$ python -q
>>> import numpy as np
>>> np.set_printoptions(suppress=True, linewidth=120)
>>> def rnd(a):
...     return np.round(a, 3) + 0
... 
>>> E = np.load("m.npy")
>>> E
array([[ 26.664, -38.883, -46.04 ,  10.75 , -13.739,  18.934,   5.255,  30.114, -19.174, -32.839,  45.744],
       [ 24.962, -39.955, -45.395,   9.782, -13.695,  19.612,   5.496,  29.616, -19.856, -36.339,  44.74 ],
       [ 25.358, -39.322, -47.54 ,   9.968, -14.642,  21.778,   5.893,  28.622, -19.234, -35.925,  44.164],
       [ 23.087, -38.861, -44.378,  10.433, -16.37 ,  20.709,   4.772,  29.828, -19.464, -34.323,  45.583],
       [ 28.147, -41.553, -45.338,  10.825, -14.758,  19.629,   4.881,  29.334, -19.488, -33.5  ,  44.129],
       [ 23.74 , -41.065, -45.364,  11.191, -15.758,  19.038,   3.132,  29.591, -19.942, -33.52 ,  44.223],
       [ 24.684, -40.536, -45.932,   9.542, -15.574,  19.671,   4.962,  28.613, -19.397, -33.072,  45.893],
       [ 23.817, -40.105, -45.516,   9.626, -16.42 ,  22.64 ,   5.697,  30.745, -20.258, -34.175,  45.651],
       [ 23.824, -40.116, -45.714,   9.09 , -14.6  ,  21.632,   3.884,  29.939, -19.696, -34.116,  45.464],
       [ 25.1  , -40.8  , -45.408,   9.391, -15.103,  18.142,   5.332,  29.974, -20.721, -33.918,  45.337],
       [ 24.573, -40.005, -44.423,   9.282, -13.687,  19.39 ,   4.619,  30.066, -19.264, -35.733,  44.128],
       [ 25.391, -39.051, -44.828,  12.058, -15.14 ,  21.356,   4.89 ,  30.118, -20.022, -36.494,  45.235],
       [ 24.781, -38.868, -43.902,   9.291, -16.485,  19.818,   4.444,  30.165, -20.599, -33.65 ,  46.416],
       [ 24.729, -40.108, -44.54 ,   9.848, -16.178,  20.613,   5.276,  29.226, -18.902, -34.99 ,  44.985],
       [ 24.937, -40.617, -45.867,  12.039, -15.372,  20.339,   5.203,  30.474, -19.332, -36.426,  44.764],
       [ 26.189, -39.591, -45.132,  12.47 , -12.085,  21.005,   4.076,  30.014, -21.414, -34.851,  44.325],
       [ 23.529, -40.682, -45.227,  10.351, -15.794,  17.705,   4.708,  27.418, -20.81 , -32.582,  44.662],
       [ 24.   , -39.523, -42.252,  11.034, -16.481,  17.863,   4.172,  30.436, -19.949, -35.25 ,  44.105],
       [ 25.306, -40.188, -44.051,  11.223, -15.706,  18.937,   6.268,  29.866, -20.024, -34.52 ,  45.546],
       [ 26.081, -40.813, -44.555,  10.246, -14.624,  21.625,   5.048,  30.116, -20.952, -34.971,  42.877],
       [ 27.213, -39.138, -44.302,  10.981, -14.205,  19.682,   3.996,  28.858, -20.453, -35.723,  45.068],
       [ 24.423, -39.142, -44.27 ,  10.82 , -16.078,  20.925,   5.399,  29.598, -21.793, -34.569,  45.159],
       [ 25.014, -40.48 , -44.205,   9.577, -13.727,  20.156,   3.838,  31.808, -18.763, -35.599,  45.738],
       [ 23.653, -40.535, -42.467,   8.596, -13.465,  19.644,   5.033,  28.88 , -18.597, -35.398,  47.228],
       [ 25.318, -41.627, -44.349,   8.546, -12.914,  19.705,   3.521,  28.905, -19.912, -37.538,  44.903],
       [ 24.944, -40.132, -44.786,   9.557, -15.236,  19.049,   6.671,  27.479, -21.61 , -36.581,  44.004]])
>>> Uu, sv, vt = np.linalg.svd(E)
>>> print(rnd(sv))
[497.201   7.78    6.947   6.513   5.822   5.753   4.492   3.966   3.759   2.993   2.671]
>>> B = Uu[:, :1] @ np.diag(sv[:1]) @ vt[:1]
>>> np.linalg.matrix_rank(E, rtol=0.05)
np.int64(1)
>>> rnd(np.linalg.norm(E - B, 2)), rnd(sv[1])
(np.float64(7.78), np.float64(7.78))
>>> rnd(np.abs(E - B).max())
np.float64(3.027)
